% ipython --no-banner

In [1]: import numpy as np

In [2]: np.set_printoptions(precision=4, suppress=True, linewidth=160, floatmode="fixed")

In [3]: mat = np.load("w.npy")

In [4]: mat
Out[4]: 
array([[  8,  -9,  -4],
       [-16,  18,   8],
       [  0,   0,   0],
       [ 16, -18,  -8],
       [  0,   0,   0]])

In [5]: rank = np.linalg.matrix_rank(mat)

In [6]: rank
Out[6]: np.int64(1)

In [7]: null = np.linalg.svd(mat)[2][rank:].T

In [8]: [int(np.linalg.matrix_rank(np.delete(mat, i, axis=0))) for i in range(5)]
Out[8]: [1, 1, 1, 1, 1]

In [9]: np.round(mat @ null, 4) + 0
Out[9]: 
array([[0.0000, 0.0000],
       [0.0000, 0.0000],
       [0.0000, 0.0000],
       [0.0000, 0.0000],
       [0.0000, 0.0000]])

In [10]: np.linalg.matrix_rank(mat.T @ mat), np.linalg.matrix_rank(mat @ mat.T)
Out[10]: (np.int64(1), np.int64(1))

In [11]: mat @ np.linalg.pinv(mat) @ mat
Out[11]: 
array([[  8.0000,  -9.0000,  -4.0000],
       [-16.0000,  18.0000,   8.0000],
       [  0.0000,   0.0000,   0.0000],
       [ 16.0000, -18.0000,  -8.0000],
       [  0.0000,   0.0000,   0.0000]])

In [12]: np.abs(np.diag(np.linalg.qr(mat)[1])) > 1e-9
Out[12]: array([ True, False, False])

In [13]: U, sigma, Vh = np.linalg.svd(mat)

In [14]: np.argmax(sigma[:-1] / (sigma[1:] + 1e-6)) + 1
Out[14]: np.int64(1)

In [15]: sigma
Out[15]: array([38.0657,  0.0000,  0.0000])

In [16]: Y = U[:, :1] @ np.diag(sigma[:1]) @ Vh[:1]

In [17]: Y
Out[17]: 
array([[  8.0000,  -9.0000,  -4.0000],
       [-16.0000,  18.0000,   8.0000],
       [  0.0000,   0.0000,   0.0000],
       [ 16.0000, -18.0000,  -8.0000],
       [  0.0000,   0.0000,   0.0000]])

In [18]: G = mat.T @ mat

In [19]: np.linalg.svd(mat, compute_uv=False) ** 2
Out[19]: array([1449.0000,    0.0000,    0.0000])

In [20]: np.linalg.matrix_rank(G)
Out[20]: np.int64(1)

In [21]: A = np.array([[3.0, -2.0, 0.0], [-2.0, 3.0, -2.0], [0.0, -2.0, 0.0]])

In [22]: np.all(np.linalg.eigvalsh(A) > 0)
Out[22]: np.False_

In [23]: try:
    ...:     np.linalg.cholesky(A)
    ...: except np.linalg.LinAlgError as e:
    ...:     print(repr(e))
    ...: 
LinAlgError('Matrix is not positive definite')

In [24]: [round(float(np.linalg.det(A[:i, :i])), 2) + 0 for i in range(1, 4)]
Out[24]: [3.0, 5.0, -12.0]

In [25]: round(float(np.linalg.eigvalsh(A).min()), 4)
Out[25]: -1.2217

In [26]: Y = np.linalg.inv(A)

In [27]: (np.abs(Y) > 1e-9).astype(int)
Out[27]: 
array([[1, 0, 1],
       [0, 0, 1],
       [1, 1, 1]])

In [28]: np.linalg.inv(Y)
Out[28]: 
array([[ 3.0000, -2.0000,  0.0000],
       [-2.0000,  3.0000, -2.0000],
       [-0.0000, -2.0000, -0.0000]])

In [29]: np.linalg.det(A) * Y
Out[29]: 
array([[-4.0000, -0.0000,  4.0000],
       [ 0.0000,  0.0000,  6.0000],
       [ 4.0000,  6.0000,  5.0000]])

In [30]: u, v = A[1], A[0]

In [31]: u @ u
Out[31]: np.float64(17.0)

In [32]: u @ v
Out[32]: np.float64(-12.0)

In [33]: p = (u @ v) / (u @ u) * u

In [34]: np.round((v - p) @ u, 4)
Out[34]: np.float64(0.0)

In [35]: np.outer(u, v)
Out[35]: 
array([[-6.0000,  4.0000, -0.0000],
       [ 9.0000, -6.0000,  0.0000],
       [-6.0000,  4.0000, -0.0000]])

In [36]: T = np.stack([A, -3 * A, A[::-1]])

In [37]: T.sum(axis=0)
Out[37]: 
array([[-6.0000,  2.0000,  0.0000],
       [ 2.0000, -3.0000,  2.0000],
       [ 3.0000,  2.0000,  0.0000]])

In [38]: (T @ A.T).shape
Out[38]: (3, 3, 3)

In [39]: np.linalg.matrix_rank(T)
Out[39]: array([3, 3, 3])

In [40]: T.shape
Out[40]: (3, 3, 3)

In [41]: np.linalg.norm(T, axis=(1, 2))
Out[41]: array([ 5.8310, 17.4929,  5.8310])

In [42]: np.linalg.matrix_rank(T.reshape(3, -1))
Out[42]: np.int64(2)
